$ python -q
>>> import numpy as np
>>> from numpy import linalg as LA
>>> np.set_printoptions(precision=4, suppress=True, linewidth=120, floatmode="fixed")
>>> def rd(a):
...     return np.round(a, 4) + 0
... 
>>> data = np.load("layer13.npy")
>>> print(data)
[[6.0000 0.0000 5.0000 0.0000 5.0000 0.0000 0.0000]
 [0.0000 6.0000 0.0000 0.0000 0.0000 5.0000 5.0000]
 [5.0000 0.0000 6.0000 0.0000 5.0000 0.0000 0.0000]
 [0.0000 0.0000 0.0000 6.0000 0.0000 0.0000 0.0000]
 [5.0000 0.0000 5.0000 0.0000 6.0000 0.0000 0.0000]
 [0.0000 5.0000 0.0000 0.0000 0.0000 6.0000 5.0000]
 [0.0000 5.0000 0.0000 0.0000 0.0000 5.0000 6.0000]]
>>> # equal to its transpose
>>> print(rd(LA.det(data)))
1536.0
>>> print((LA.matrix_power((data != 0) + (data.T != 0) + np.eye(7), 7) > 0).astype(int))
[[1 0 1 0 1 0 0]
 [0 1 0 0 0 1 1]
 [1 0 1 0 1 0 0]
 [0 0 0 1 0 0 0]
 [1 0 1 0 1 0 0]
 [0 1 0 0 0 1 1]
 [0 1 0 0 0 1 1]]
>>> print(np.flatnonzero(LA.matrix_power((data != 0) + (data.T != 0) + np.eye(7), 7)[0]))
[0 2 4]
>>> print(data @ data)
[[86.0000  0.0000 85.0000  0.0000 85.0000  0.0000  0.0000]
 [ 0.0000 86.0000  0.0000  0.0000  0.0000 85.0000 85.0000]
 [85.0000  0.0000 86.0000  0.0000 85.0000  0.0000  0.0000]
 [ 0.0000  0.0000  0.0000 36.0000  0.0000  0.0000  0.0000]
 [85.0000  0.0000 85.0000  0.0000 86.0000  0.0000  0.0000]
 [ 0.0000 85.0000  0.0000  0.0000  0.0000 86.0000 85.0000]
 [ 0.0000 85.0000  0.0000  0.0000  0.0000 85.0000 86.0000]]
>>> print((data != 0).astype(int))
[[1 0 1 0 1 0 0]
 [0 1 0 0 0 1 1]
 [1 0 1 0 1 0 0]
 [0 0 0 1 0 0 0]
 [1 0 1 0 1 0 0]
 [0 1 0 0 0 1 1]
 [0 1 0 0 0 1 1]]
>>> t3 = np.stack([data, 5 * data, data[::-1]])
>>> print(t3.shape)
(3, 7, 7)
>>> print(LA.matrix_rank(t3))
[7 7 7]
>>> print((t3 @ data.T).shape)
(3, 7, 7)
>>> Lm = LA.cholesky(data)
>>> print(rd(Lm @ Lm.T))
[[6.0000 0.0000 5.0000 0.0000 5.0000 0.0000 0.0000]
 [0.0000 6.0000 0.0000 0.0000 0.0000 5.0000 5.0000]
 [5.0000 0.0000 6.0000 0.0000 5.0000 0.0000 0.0000]
 [0.0000 0.0000 0.0000 6.0000 0.0000 0.0000 0.0000]
 [5.0000 0.0000 5.0000 0.0000 6.0000 0.0000 0.0000]
 [0.0000 5.0000 0.0000 0.0000 0.0000 6.0000 5.0000]
 [0.0000 5.0000 0.0000 0.0000 0.0000 5.0000 6.0000]]
>>> print(rd(data / np.sqrt(np.outer(np.diag(data), np.diag(data)))))
[[1.0000 0.0000 0.8333 0.0000 0.8333 0.0000 0.0000]
 [0.0000 1.0000 0.0000 0.0000 0.0000 0.8333 0.8333]
 [0.8333 0.0000 1.0000 0.0000 0.8333 0.0000 0.0000]
 [0.0000 0.0000 0.0000 1.0000 0.0000 0.0000 0.0000]
 [0.8333 0.0000 0.8333 0.0000 1.0000 0.0000 0.0000]
 [0.0000 0.8333 0.0000 0.0000 0.0000 1.0000 0.8333]
 [0.0000 0.8333 0.0000 0.0000 0.0000 0.8333 1.0000]]
>>> print(rd(LA.norm(data, 1)), rd(LA.norm(data, np.inf)))
16.0 16.0
>>> print(rd(LA.norm(data, 2)))
16.0
>>> print(rd(LA.norm(data, "nuc")))
42.0
>>> print(rd(LA.norm(data, axis=1)))
[9.2736 9.2736 9.2736 6.0000 9.2736 9.2736 9.2736]
>>> print(data[3] @ data[6])
0.0
>>> print(rd(LA.norm(data) ** 2 / LA.norm(data, 2) ** 2))
2.1562
>>> print(rd(LA.norm(data[3], 1)), rd(LA.norm(data[3], np.inf)))
6.0 6.0
>>> print(LA.norm(data, axis=1).argmax())
0
>>> print(rd(LA.norm(data[3] - data[6])))
11.0454
>>> print(rd(LA.norm(data, axis=0)))
[9.2736 9.2736 9.2736 6.0000 9.2736 9.2736 9.2736]
